In [1]: import numpy as np

In [2]: np.set_printoptions(suppress=True, linewidth=120)

In [3]: A = np.load("m.npy")

In [4]: A
Out[4]: 
array([[-0.21, -0.21,  1.12,  0.28],
       [-0.69, -0.69,  3.68,  0.92],
       [ 0.33,  0.33, -1.76, -0.44]])

In [5]: np.linalg.matrix_rank(A, rtol=0.1)
Out[5]: np.int64(1)

In [6]: [round(float(x), 2) for x in np.linalg.svd(A, compute_uv=False)[:3]]
Out[6]: [4.5, 0.0, 0.0]

In [7]: np.argsort(-np.linalg.norm(A, axis=0).round(6), kind="stable")[:3]
Out[7]: array([2, 3, 0])

In [8]: np.round(A @ np.linalg.pinv(A) @ A, 2)
Out[8]: 
array([[-0.21, -0.21,  1.12,  0.28],
       [-0.69, -0.69,  3.68,  0.92],
       [ 0.33,  0.33, -1.76, -0.44]])

In [9]: round(np.trace(np.linalg.pinv(A) @ A), 2)
Out[9]: np.float64(1.0)

In [10]: Uu, s, vt = np.linalg.svd(A)

In [11]: s.round(2) + 0
Out[11]: array([4.5, 0. , 0. ])

In [12]: Y = Uu[:, :1] @ np.diag(s[:1]) @ vt[:1]

In [13]: np.linalg.matrix_rank(A, rtol=0.05)
Out[13]: np.int64(1)

In [14]: np.round(np.linalg.norm(A - Y, 2), 2), np.round(s[1], 2)
Out[14]: (np.float64(0.0), np.float64(0.0))

In [15]: np.linalg.matrix_rank(Y)
Out[15]: np.int64(1)

In [16]: round(np.abs(A - Y).max(), 2)
Out[16]: np.float64(0.0)

In [17]: r = np.linalg.matrix_rank(A)

In [18]: r
Out[18]: np.int64(1)

In [19]: N = np.linalg.svd(A)[2][r:].T

In [20]: [int(np.linalg.matrix_rank(A[:i])) for i in range(1, len(A) + 1)]
Out[20]: [1, 1, 1]

In [21]: np.round(N @ N.T, 2)
Out[21]: 
array([[ 0.97, -0.03,  0.17,  0.04],
       [-0.03,  0.97,  0.17,  0.04],
       [ 0.17,  0.17,  0.12, -0.22],
       [ 0.04,  0.04, -0.22,  0.94]])

In [22]: np.linalg.matrix_rank(A.T @ A), np.linalg.matrix_rank(A @ A.T)
Out[22]: (np.int64(1), np.int64(1))

In [23]: np.allclose(A @ N, 0)
Out[23]: True

In [24]: m1 = 3 * np.eye(4) + np.ones((4, 4))

In [25]: m1
Out[25]: 
array([[4., 1., 1., 1.],
       [1., 4., 1., 1.],
       [1., 1., 4., 1.],
       [1., 1., 1., 4.]])

In [26]: f = np.array([-2, -4, -1])

In [27]: np.correlate(m1[0], m1[2], "full")
Out[27]: array([ 4., 17.,  9., 10.,  6.,  2.,  1.])

In [28]: np.polyval(f, m1[0])
Out[28]: array([-49.,  -7.,  -7.,  -7.])

In [29]: np.array([np.convolve(row, f, "same") for row in m1])
Out[29]: 
array([[-18., -10.,  -7.,  -5.],
       [-12., -19., -10.,  -5.],
       [ -6., -13., -19.,  -8.],
       [ -6.,  -7., -13., -17.]])

In [30]: rng = np.random.default_rng(611)

In [31]: F = (rng.random((4, 4)) < 0.3) + np.eye(4)

In [32]: F /= F.sum(axis=1, keepdims=True)

In [33]: F
Out[33]: 
array([[0.5, 0. , 0. , 0.5],
       [0. , 0.5, 0.5, 0. ],
       [0. , 0. , 1. , 0. ],
       [0.5, 0. , 0. , 0.5]])

In [34]: T = np.stack([F, -3 * F, F[::-1]])

In [35]: print(np.round(np.linalg.det(T), 2))
[0. 0. 0.]

In [36]: T.sum(axis=0)
Out[36]: 
array([[-0.5,  0. ,  0. , -0.5],
       [ 0. , -1. ,  0. ,  0. ],
       [ 0. ,  0.5, -1.5,  0. ],
       [-0.5,  0. ,  0. , -0.5]])

In [37]: T.shape
Out[37]: (3, 4, 4)

In [38]: (T @ F.T).shape
Out[38]: (3, 4, 4)

In [39]: np.linalg.matrix_rank(T.reshape(3, -1))
Out[39]: np.int64(2)
